% python3 -q
>>> import numpy as np
>>> import numpy.linalg as la
>>> np.set_printoptions(precision=2, suppress=True, linewidth=140)
>>> rng = np.random.default_rng(8)
>>> feats = (rng.random((8, 8)) < 0.3) + np.eye(8)
>>> feats /= feats.sum(axis=1, keepdims=True)
>>> feats
array([[1.  , 0.  , 0.  , 0.  , 0.  , 0.  , 0.  , 0.  ],
       [0.17, 0.17, 0.17, 0.17, 0.17, 0.17, 0.  , 0.  ],
       [0.25, 0.  , 0.25, 0.  , 0.  , 0.25, 0.  , 0.25],
       [0.25, 0.25, 0.  , 0.25, 0.  , 0.  , 0.  , 0.25],
       [0.25, 0.  , 0.25, 0.  , 0.25, 0.  , 0.  , 0.25],
       [0.  , 0.  , 0.  , 0.5 , 0.  , 0.5 , 0.  , 0.  ],
       [0.  , 0.33, 0.  , 0.  , 0.  , 0.  , 0.67, 0.  ],
       [0.2 , 0.  , 0.  , 0.2 , 0.2 , 0.2 , 0.  , 0.2 ]])
>>> # rows sum to 1
>>> q, vecs = la.qr(feats[:, :6])[0], la.qr(feats[:, 6:])[0]
>>> s = la.svd(q.T @ vecs, compute_uv=False)
>>> np.round(la.norm(q @ q.T - vecs @ vecs.T, 2), 2)
np.float64(1.0)
>>> np.round(la.matrix_power(feats, 100), 2) + 0
array([[1., 0., 0., 0., 0., 0., 0., 0.],
       [1., 0., 0., 0., 0., 0., 0., 0.],
       [1., 0., 0., 0., 0., 0., 0., 0.],
       [1., 0., 0., 0., 0., 0., 0., 0.],
       [1., 0., 0., 0., 0., 0., 0., 0.],
       [1., 0., 0., 0., 0., 0., 0., 0.],
       [1., 0., 0., 0., 0., 0., 0., 0.],
       [1., 0., 0., 0., 0., 0., 0., 0.]])
>>> np.sort(np.abs(la.eigvals(feats)))[::-1]
array([1.  , 0.83, 0.67, 0.38, 0.38, 0.27, 0.16, 0.16])
>>> pr = np.eye(8)[1]
>>> for _ in range(3):
...     pr = pr @ feats
...     print(pr.round(2))
... 
[0.17 0.17 0.17 0.17 0.17 0.17 0.   0.  ]
[0.32 0.07 0.11 0.15 0.07 0.15 0.   0.12]
[0.44 0.05 0.06 0.15 0.05 0.14 0.   0.11]
>>> A2 = np.array([[1, 1, 0],
...     [3, 0, 3],
...     [4, 2, 3],
...     [3, 0, 1],
...     [1, 1, 1],
...     [3, 5, 0],
...     [5, 5, 0],
...     [3, 1, 2]])
>>> np.einsum("ik,kj->ij", feats, A2)
array([[1.  , 1.  , 0.  ],
       [2.5 , 1.5 , 1.33],
       [2.75, 2.25, 1.25],
       [2.5 , 0.5 , 1.5 ],
       [2.25, 1.25, 1.5 ],
       [3.  , 2.5 , 0.5 ],
       [4.33, 3.33, 1.  ],
       [2.2 , 1.6 , 0.8 ]])
>>> np.einsum("ij->j", feats)
array([2.12, 0.75, 0.67, 1.12, 0.62, 1.12, 0.67, 0.95])
>>> A2.T @ feats.T
array([[1.  , 2.5 , 2.75, 2.5 , 2.25, 3.  , 4.33, 2.2 ],
       [1.  , 1.5 , 2.25, 0.5 , 1.25, 2.5 , 3.33, 1.6 ],
       [0.  , 1.33, 1.25, 1.5 , 1.5 , 0.5 , 1.  , 0.8 ]])
>>> la.matrix_rank(np.vstack([feats, A2.T]))
np.int64(8)
>>> np.einsum("ij,ij->i", feats, feats)
array([1.  , 0.17, 0.25, 0.25, 0.25, 0.5 , 0.56, 0.2 ])
>>> data = np.load("case7.npy")
>>> data
array([[-3, -2, -1,  0,  1,  2,  3,  4,  5,  6],
       [ 7,  8,  9, 10, 11, 12, 13, 14, 15, 16],
       [17, 18, 19, 20, 21, 22, 23, 24, 25, 26],
       [27, 28, 29, 30, 31, 32, 33, 34, 35, 36],
       [37, 38, 39, 40, 41, 42, 43, 44, 45, 46],
       [47, 48, 49, 50, 51, 52, 53, 54, 55, 56],
       [57, 58, 59, 60, 61, 62, 63, 64, 65, 66],
       [67, 68, 69, 70, 71, 72, 73, 74, 75, 76]])
>>> la.lstsq(data[:-1].T, data[-1])[2]
np.int32(2)
>>> A = np.diag(3 * np.array([2, 2, 5, 5])) + np.array([[-6, 5, -1, 4], [4, 7, -9, -6], [-6, 2, 3, -6], [-8, -2, 2, 4]])
>>> A
array([[ 0,  5, -1,  4],
       [ 4, 13, -9, -6],
       [-6,  2, 18, -6],
       [-8, -2,  2, 19]])
>>> hat = np.triu(np.array([[-7, -2, 8, 5], [6, 8, 9, -1], [-3, 3, -7, 0], [5, -3, 2, -2]]), 1) + np.eye(4)
>>> A2 = hat @ A @ la.inv(hat)
>>> np.trace(A2), np.trace(A)
(np.float64(50.0), np.int64(50))
>>> np.poly(A2)
array([    1.,   -50.,   847., -5030.,  9360.])
>>> hat @ A - A @ hat
array([[-96., -20., 127.,  64.],
       [-46.,  28.,  11., -80.],
       [  0., -12.,  30.,  32.],
       [  0., -16.,  82.,  38.]])
>>> K = np.loadtxt("mat.csv", delimiter=",")
>>> K
array([[ 0.98,  0.09,  0.09, -0.05,  0.09,  0.09, -0.02,  0.02, -0.02],
       [ 0.09,  0.56, -0.44,  0.27, -0.44, -0.44,  0.09, -0.09,  0.09],
       [ 0.09, -0.44,  0.56,  0.27, -0.44, -0.44,  0.09, -0.09,  0.09],
       [-0.05,  0.27,  0.27,  0.84,  0.27,  0.27, -0.05,  0.05, -0.05],
       [ 0.09, -0.44, -0.44,  0.27,  0.56, -0.44,  0.09, -0.09,  0.09],
       [ 0.09, -0.44, -0.44,  0.27, -0.44,  0.56,  0.09, -0.09,  0.09],
       [-0.02,  0.09,  0.09, -0.05,  0.09,  0.09,  0.98,  0.02, -0.02],
       [ 0.02, -0.09, -0.09,  0.05, -0.09, -0.09,  0.02,  0.98,  0.02],
       [-0.02,  0.09,  0.09, -0.05,  0.09,  0.09, -0.02,  0.02,  0.98]])
>>> vals, vecs = la.eigh(K)
>>> x = np.array([7, 0, -4, -1, -3, -6, 3, 9, -3])
>>> la.eigvalsh(K[1:, 1:])
array([-0.98,  1.  ,  1.  ,  1.  ,  1.  ,  1.  ,  1.  ,  1.  ])
>>> np.round(vecs * np.abs(vals) @ vecs.T, 2) + 0
array([[1., 0., 0., 0., 0., 0., 0., 0., 0.],
       [0., 1., 0., 0., 0., 0., 0., 0., 0.],
       [0., 0., 1., 0., 0., 0., 0., 0., 0.],
       [0., 0., 0., 1., 0., 0., 0., 0., 0.],
       [0., 0., 0., 0., 1., 0., 0., 0., 0.],
       [0., 0., 0., 0., 0., 1., 0., 0., 0.],
       [0., 0., 0., 0., 0., 0., 1., 0., 0.],
       [0., 0., 0., 0., 0., 0., 0., 1., 0.],
       [0., 0., 0., 0., 0., 0., 0., 0., 1.]])
>>> round(float(np.abs(K).sum(axis=1).max()), 2), round(np.abs(vals).max(), 2)
(2.5, np.float64(1.0))
>>> np.all(la.eigvalsh(K) > 0)
np.False_
>>> E = np.loadtxt("x.csv", delimiter=",")
>>> E
array([[ 0., -5.,  1., -2., -1.,  5.,  1.,  5., -2., -3.,  5.],
       [ 0.,  0.,  2., -3., -2., -5., -5., -2., -4.,  0., -1.],
       [ 0.,  0.,  0.,  4.,  2.,  5., -1., -5., -3.,  2., -1.],
       [ 0.,  0.,  0.,  0.,  3.,  4.,  2., -2., -3., -3., -5.],
       [ 0.,  0.,  0.,  0.,  0.,  4., -1.,  5.,  5., -4., -1.],
       [ 0.,  0.,  0.,  0.,  0.,  0., -5.,  0.,  3.,  2.,  1.],
       [ 0.,  0.,  0.,  0.,  0.,  0.,  0., -4., -4., -2.,  1.],
       [ 0.,  0.,  0.,  0.,  0.,  0.,  0.,  0., -3.,  5.,  3.],
       [ 0.,  0.,  0.,  0.,  0.,  0.,  0.,  0.,  0., -3.,  2.],
       [ 0.,  0.,  0.,  0.,  0.,  0.,  0.,  0.,  0.,  0., -1.],
       [ 0.,  0.,  0.,  0.,  0.,  0.,  0.,  0.,  0.,  0.,  0.]])
>>> rank = la.matrix_rank(E)
>>> rank
np.int64(10)
>>> N = la.svd(E)[2][rank:].T
>>> [int(la.matrix_rank(E[:, :j + 1])) for j in range(11)]
[0, 1, 2, 3, 4, 5, 6, 7, 8, 9, 10]
>>> N[:, 0] / N[np.abs(N[:, 0]).round(6).argmax(), 0]
array([ 1., -0., -0., -0., -0., -0., -0., -0., -0., -0., -0.])
>>> N.shape
(11, 1)
